% ipython --no-banner

In [1]: import numpy as np

In [2]: np.set_printoptions(precision=2, suppress=True, linewidth=200, legacy="1.25")

In [3]: tidy = lambda a: np.round(a, 2) + 0

In [4]: E = np.array([[84.0, -72.0, -54.0, 72.0, -27.0, 81.0],
   ...:     [-72.0, 67.0, 48.0, -64.0, 24.0, -72.0],
   ...:     [-54.0, 48.0, 39.0, -48.0, 18.0, -54.0],
   ...:     [72.0, -64.0, -48.0, 67.0, -24.0, 72.0],
   ...:     [-27.0, 24.0, 18.0, -24.0, 12.0, -27.0],
   ...:     [81.0, -72.0, -54.0, 72.0, -27.0, 84.0]])

In [5]: Uu, s, VT = np.linalg.svd(E)

In [6]: np.argmax(s[:-1] / (s[1:] + 1e-6)) + 1
Out[6]: 1

In [7]: other = Uu[:, :1] @ np.diag(s[:1]) @ VT[:1]

In [8]: np.linalg.matrix_rank(other)
Out[8]: 1

In [9]: tidy(np.linalg.norm(E - other, 2)), tidy(s[1])
Out[9]: (3.0, 3.0)

In [10]: tidy(np.linalg.norm(E - other) / np.linalg.norm(E))
Out[10]: 0.02

In [11]: Lm = np.linalg.cholesky(E)

In [12]: tidy(Lm @ Lm.T)
Out[12]: 
array([[ 84., -72., -54.,  72., -27.,  81.],
       [-72.,  67.,  48., -64.,  24., -72.],
       [-54.,  48.,  39., -48.,  18., -54.],
       [ 72., -64., -48.,  67., -24.,  72.],
       [-27.,  24.,  18., -24.,  12., -27.],
       [ 81., -72., -54.,  72., -27.,  84.]])

In [13]: tidy(np.diag(Lm) ** 2)
Out[13]: array([84.  ,  5.29,  3.73,  4.04,  3.11,  3.95])

In [14]: tidy(E / np.sqrt(np.outer(np.diag(E), np.diag(E))))
Out[14]: 
array([[ 1.  , -0.96, -0.94,  0.96, -0.85,  0.96],
       [-0.96,  1.  ,  0.94, -0.96,  0.85, -0.96],
       [-0.94,  0.94,  1.  , -0.94,  0.83, -0.94],
       [ 0.96, -0.96, -0.94,  1.  , -0.85,  0.96],
       [-0.85,  0.85,  0.83, -0.85,  1.  , -0.85],
       [ 0.96, -0.96, -0.94,  0.96, -0.85,  1.  ]])

In [15]: tidy(np.prod(np.diag(Lm)) ** 2), tidy(np.linalg.det(E))
Out[15]: (82134.0, 82134.0)

In [16]: K = np.load("x.npy")

In [17]: K
Out[17]: 
array([[ -2.52,  -1.53,  -6.33,  -9.98],
       [ -0.38,   3.39,   3.08,  23.13],
       [  2.65,   9.12,   2.86, -11.63],
       [ -0.26,   5.14,  -0.88, -24.01],
       [  4.65, -13.6 ,  -0.86, -35.65],
       [ -1.03,  -7.44,   4.09,  -2.81],
       [ -0.73,  -9.69,  -6.73,  40.61],
       [ -1.34,  -7.79,  -5.05, -11.29],
       [ -0.95, -18.44,   7.2 ,  15.89],
       [  2.73,  13.78,   4.64, -22.48],
       [ -0.52,   9.72,  -0.99,   5.65],
       [  0.28,   4.11,  -2.86,  -9.03],
       [ -2.54,  13.05,   1.48,  -1.78],
       [  0.38,  -2.62,  -0.01,  -0.78],
       [ -0.11,  15.9 ,  -4.28,  11.05],
       [ -1.  ,  11.6 ,  -0.27,  29.97],
       [ -0.14,  -4.56,  -5.08,  15.62],
       [  0.39,  -0.03,  -2.37,  26.75],
       [ -0.52,  -4.49,  -5.57,  10.95],
       [  1.39,   0.75,   0.96,  35.61],
       [ -3.36,   6.05,  -4.44,  18.  ],
       [  2.44,   7.22,   4.65,  -1.22],
       [ -2.07,  -5.45,   5.  ,  43.39],
       [  4.73,   0.58,  -0.08,   2.78],
       [ -4.98,  -0.36,  -0.92,  -3.6 ],
       [ -0.49,  -0.39,  -2.37,  42.42],
       [ -3.02,   1.83,  -1.46,  -1.98],
       [ -0.74, -12.14,  -1.39,  12.18],
       [ -0.38, -12.  ,  -7.12, -12.46],
       [ -4.34, -10.3 ,  -1.71,   0.03]])

In [18]: other = K / np.linalg.norm(K, axis=1, keepdims=True)

In [19]: gram = other @ other.T

In [20]: np.argwhere(np.triu(np.abs(gram) > 0.95, 1))
Out[20]: 
array([[ 1,  4],
       [ 1, 15],
       [ 1, 17],
       [ 1, 19],
       [ 1, 22],
       [ 1, 25],
       [ 2,  9],
       [ 2, 27],
       [ 3,  6],
       [ 3, 17],
       [ 3, 19],
       [ 3, 22],
       [ 3, 25],
       [ 4, 15],
       [ 4, 20],
       [ 6, 16],
       [ 6, 17],
       [ 6, 18],
       [ 6, 22],
       [ 6, 25],
       [ 7, 28],
       [ 9, 16],
       [ 9, 18],
       [ 9, 27],
       [10, 13],
       [10, 14],
       [15, 20],
       [16, 18],
       [17, 19],
       [17, 22],
       [17, 25],
       [19, 22],
       [19, 25],
       [22, 25],
       [23, 24]])

In [21]: tidy(np.degrees(np.arccos(np.clip(gram[28, 27], -1, 1))))
Out[21]: 89.27

In [22]: X = np.loadtxt("w.csv", delimiter=",")

In [23]: X
Out[23]: 
array([[  3.,  -1.,   0.,   2.,  -2.],
       [  1.,  -5.,   0.,  -1.,   0.],
       [  0.,   3.,   0.,   4.,   4.],
       [  3.,   4.,   4.,   4.,   4.],
       [  4.,  -3.,  -2.,  -4.,  -2.],
       [  8., -26.,   0.,  -3.,  -2.]])

In [24]: other = np.c_[X[:, :4] @ np.array([[-2, 3, 1, 2], [2, 0, 1, 2], [1, 2, -1, 2], [-1, 1, 0, -2]]), np.array([0, 1, 2, 3, 3, 1])]

In [25]: other
Out[25]: 
array([[-10.,  11.,   2.,   0.,   0.],
       [-11.,   2.,  -4.,  -6.,   1.],
       [  2.,   4.,   3.,  -2.,   2.],
       [  2.,  21.,   3.,  14.,   3.],
       [-12.,   4.,   3.,   6.,   3.],
       [-65.,  21., -18., -30.,   1.]])

In [26]: tidy(np.linalg.lstsq(X, other[:, 0])[0])
Out[26]: array([-2.,  2.,  1., -1.,  0.])

In [27]: np.linalg.matrix_rank(other)
Out[27]: 5

In [28]: np.linalg.matrix_rank(np.c_[X, other])
Out[28]: 6

In [29]: tidy(np.linalg.norm(other, axis=0))
Out[29]: array([67.81, 32.23, 19.26, 34.23,  4.9 ])

In [30]: tidy(np.linalg.norm(other, 2))
Out[30]: 79.13

In [31]: tidy(np.linalg.norm(other[5] - other[0]))
Out[31]: 66.53

In [32]: np.linalg.norm(other, axis=1).argmax()
Out[32]: 5

In [33]: tidy(np.linalg.norm(other, axis=1))
Out[33]: array([15.  , 13.34,  6.08, 25.67, 14.63, 76.75])

In [34]: tidy(np.linalg.norm(other, 1)), tidy(np.linalg.norm(other, np.inf))
Out[34]: (102.0, 135.0)

In [35]: tidy(np.linalg.norm(other) ** 2 / np.linalg.norm(other, 2) ** 2)
Out[35]: 1.15

In [36]: gram = X.T @ X

In [37]: np.diag(gram)
Out[37]: array([ 99., 736.,  20.,  62.,  44.])

In [38]: tidy(np.linalg.eigvalsh(gram)[::-1])
Out[38]: array([834.32,  83.76,  26.62,   9.7 ,   6.6 ])

In [39]: other = np.array([[1, 2], [0, 0]])

In [40]: F = np.tile(other, (2, 2))

In [41]: F
Out[41]: 
array([[1, 2, 1, 2],
       [0, 0, 0, 0],
       [1, 2, 1, 2],
       [0, 0, 0, 0]])

In [42]: hat = np.triu(np.array([[1, 0, 3, 0], [3, -1, -3, -2], [2, 3, 3, 3], [1, -1, -1, 3]]), 1) + np.eye(4)

In [43]: other = hat @ F @ np.linalg.inv(hat)

In [44]: np.trace(other), np.trace(F)
Out[44]: (2.0, 2)

In [45]: np.linalg.matrix_rank(other)
Out[45]: 1

In [46]: tidy(np.poly(other))
Out[46]: array([ 1., -2.,  0.,  0.,  0.])

In [47]: hat @ F - F @ hat
Out[47]: 
array([[ 3.,  6.,  6.,  7.],
       [-3., -6., -3., -6.],
       [ 0.,  0.,  3.,  1.],
       [ 0.,  0.,  0.,  0.]])
